% python3 -q
>>> import numpy as np
>>> np.set_printoptions(precision=2, suppress=True, linewidth=100)
>>> J = np.abs(np.array([[3, 1, 3, 1, -1],
...     [3, -2, -1, 2, 2],
...     [-1, 0, 0, 3, 2],
...     [3, 1, 0, 1, 2],
...     [-3, 1, 2, -2, -2]])) + np.eye(5)
>>> J = J / J.sum(axis=1, keepdims=True)
>>> J
array([[0.4 , 0.1 , 0.3 , 0.1 , 0.1 ],
       [0.27, 0.27, 0.09, 0.18, 0.18],
       [0.14, 0.  , 0.14, 0.43, 0.29],
       [0.38, 0.12, 0.  , 0.25, 0.25],
       [0.27, 0.09, 0.18, 0.18, 0.27]])
>>> # row-stochastic, so 1 is an eigenvalue
>>> Q, r_ = np.linalg.qr(J)
>>> np.round(Q.T @ Q, 2) + 0
array([[1., 0., 0., 0., 0.],
       [0., 1., 0., 0., 0.],
       [0., 0., 1., 0., 0.],
       [0., 0., 0., 1., 0.],
       [0., 0., 0., 0., 1.]])
>>> np.round(abs(r_[0, 0]), 2), round(np.linalg.norm(J[:, 0]), 2)
(np.float64(0.69), np.float64(0.69))
>>> np.round(Q @ r_, 2) + 0
array([[0.4 , 0.1 , 0.3 , 0.1 , 0.1 ],
       [0.27, 0.27, 0.09, 0.18, 0.18],
       [0.14, 0.  , 0.14, 0.43, 0.29],
       [0.38, 0.12, 0.  , 0.25, 0.25],
       [0.27, 0.09, 0.18, 0.18, 0.27]])
>>> r0 = np.array([1, 2])
>>> np.cross(J[0, :3], J[3, :3])
array([-0.04,  0.11,  0.01])
>>> np.polyval(r0, J[0])
array([2.4, 2.1, 2.3, 2.1, 2.1])
>>> np.correlate(J[0], J[3], "full")
array([0.1 , 0.12, 0.1 , 0.15, 0.21, 0.1 , 0.12, 0.05, 0.04])
>>> out = J / np.linalg.norm(J, axis=1, keepdims=True)
>>> gram = out @ out.T
>>> np.linalg.norm(out, axis=1)
array([1., 1., 1., 1., 1.])
>>> P = np.triu(np.array([[2, 1, 2, 0, 0],
...     [0, 2, 1, 1, 2],
...     [0, 0, 2, 2, 2],
...     [1, 0, 0, 0, 1],
...     [2, 2, 1, 2, 1]]), 1) + np.eye(5)
>>> out = P @ J @ np.linalg.inv(P)
>>> np.linalg.matrix_rank(out)
np.int64(5)
>>> np.round(np.linalg.det(out), 2)
np.float64(0.0)
>>> np.round(np.poly(out), 2) + 0
array([ 1.  , -1.34,  0.43, -0.11,  0.02,  0.  ])
